>>> import numpy as np
>>> np.set_printoptions(precision=2, suppress=True, linewidth=140)
>>> mat = np.loadtxt("layer12.csv", delimiter=",")
>>> print(mat)
[[ 0.9  -2.03  0.93  1.08  1.1  -1.96 -0.09  1.98 -0.95 -2.07  2.12  2.01 -2.06]
 [ 0.87 -2.01  0.97  0.99  0.96 -2.11  0.    1.99 -0.99 -1.96  1.98  2.03 -2.14]
 [ 0.9  -2.1   0.96  1.02  1.02 -2.07  0.03  2.09 -1.06 -2.08  2.01  2.06 -1.83]
 [ 0.99 -2.02  1.07  1.01  1.05 -1.9   0.15  1.98 -1.02 -2.03  2.    1.96 -1.94]
 [ 0.88 -1.9   1.06  1.04  0.85 -1.94 -0.08  1.91 -1.15 -1.95  1.98  1.93 -2.02]
 [ 0.94 -1.94  1.07  1.01  0.94 -2.2   0.05  2.01 -0.98 -2.03  2.07  2.04 -1.81]
 [ 0.99 -1.82  0.97  1.01  0.94 -2.11 -0.05  2.12 -0.73 -1.79  1.79  2.18 -1.94]
 [ 0.91 -1.81  1.04  0.92  0.86 -2.05 -0.01  1.95 -0.93 -1.92  1.78  2.01 -1.85]
 [ 0.62 -1.98  1.08  1.1   1.09 -1.75  0.05  2.13 -1.06 -2.02  1.97  2.08 -1.99]
 [ 0.96 -2.05  1.02  0.97  1.04 -2.07  0.01  2.13 -1.   -1.96  1.91  2.17 -2.01]
 [ 1.98 -1.09 -1.86 -2.11  1.98 -0.89 -1.06 -2.03  1.78 -0.07  0.95 -2.09  0.  ]
 [ 1.88 -1.09 -1.98 -2.    1.98 -0.89 -0.93 -2.04  1.93  0.1   0.9  -1.84  0.01]
 [ 1.98 -0.98 -1.91 -2.07  2.08 -1.07 -0.98 -1.98  1.95 -0.02  0.87 -2.03  0.01]
 [ 2.07 -1.12 -1.92 -1.92  2.01 -1.17 -1.06 -2.16  1.87 -0.03  1.04 -2.02 -0.14]
 [ 2.04 -0.97 -2.14 -2.19  1.97 -0.9  -1.06 -2.07  2.08 -0.01  0.92 -1.95 -0.01]
 [ 2.1  -0.92 -1.91 -2.01  1.93 -1.01 -1.02 -1.87  2.27 -0.16  0.94 -1.83 -0.11]
 [ 2.13 -1.02 -2.05 -1.94  1.87 -1.03 -0.88 -2.27  1.93  0.12  1.15 -1.92  0.02]
 [ 1.68 -1.01 -1.86 -2.    1.83 -1.   -1.09 -2.04  2.06 -0.01  1.06 -1.82 -0.12]
 [ 2.04 -0.95 -2.08 -2.23  2.05 -1.18 -1.05 -2.    2.15  0.09  0.94 -2.16  0.05]
 [ 2.06 -0.96 -2.04 -1.93  2.02 -0.91 -0.96 -2.08  1.95 -0.09  1.12 -2.04  0.06]
 [-2.05 -1.   -1.   -0.97 -2.01 -2.02  0.91  2.12  0.99 -1.14 -2.21  1.04 -2.11]
 [-2.04 -0.97 -1.02 -1.04 -2.   -2.01  0.88  2.22  1.04 -1.   -2.11  1.02 -1.99]
 [-1.92 -0.88 -0.93 -1.06 -2.   -2.1   0.99  1.96  1.17 -1.05 -2.05  0.89 -2.14]
 [-2.01 -1.06 -0.88 -1.07 -1.72 -1.89  0.95  1.95  1.17 -1.11 -2.05  0.99 -1.98]
 [-1.97 -1.04 -1.01 -1.17 -1.89 -2.02  1.04  1.89  1.16 -1.02 -1.97  1.06 -2.04]
 [-1.86 -1.05 -1.02 -1.05 -2.07 -1.96  0.67  1.95  0.9  -1.13 -1.99  1.2  -1.97]
 [-2.18 -1.02 -1.03 -1.1  -2.08 -2.    1.13  2.15  1.07 -0.89 -2.02  0.97 -2.08]
 [-1.94 -1.01 -0.99 -1.09 -1.75 -2.02  0.99  1.74  0.86 -0.98 -2.05  1.04 -1.91]
 [-1.89 -1.01 -1.1  -1.   -1.98 -1.89  1.03  2.08  1.11 -0.95 -1.97  1.16 -2.  ]
 [-2.1  -1.02 -0.87 -1.05 -2.11 -2.01  0.99  1.89  0.99 -0.91 -1.95  1.06 -2.09]]
>>> dist = np.linalg.norm(mat[:, None] - mat[None], axis=-1)
>>> print((dist + 1e9 * np.eye(30)).round(6).argmin(axis=1))
[ 1  9  5  2  1  2  7  6  3  1 12 12 10 12 12 14 19 11 12 16 21 20 24 24 23 20 21 24 24 26]
>>> print(dist[:5, :5])
[[0.   0.32 0.37 0.37 0.43]
 [0.32 0.   0.38 0.39 0.36]
 [0.37 0.38 0.   0.33 0.47]
 [0.37 0.39 0.33 0.   0.4 ]
 [0.43 0.36 0.47 0.4  0.  ]]
>>> print(np.linalg.matrix_rank(dist ** 2))
15
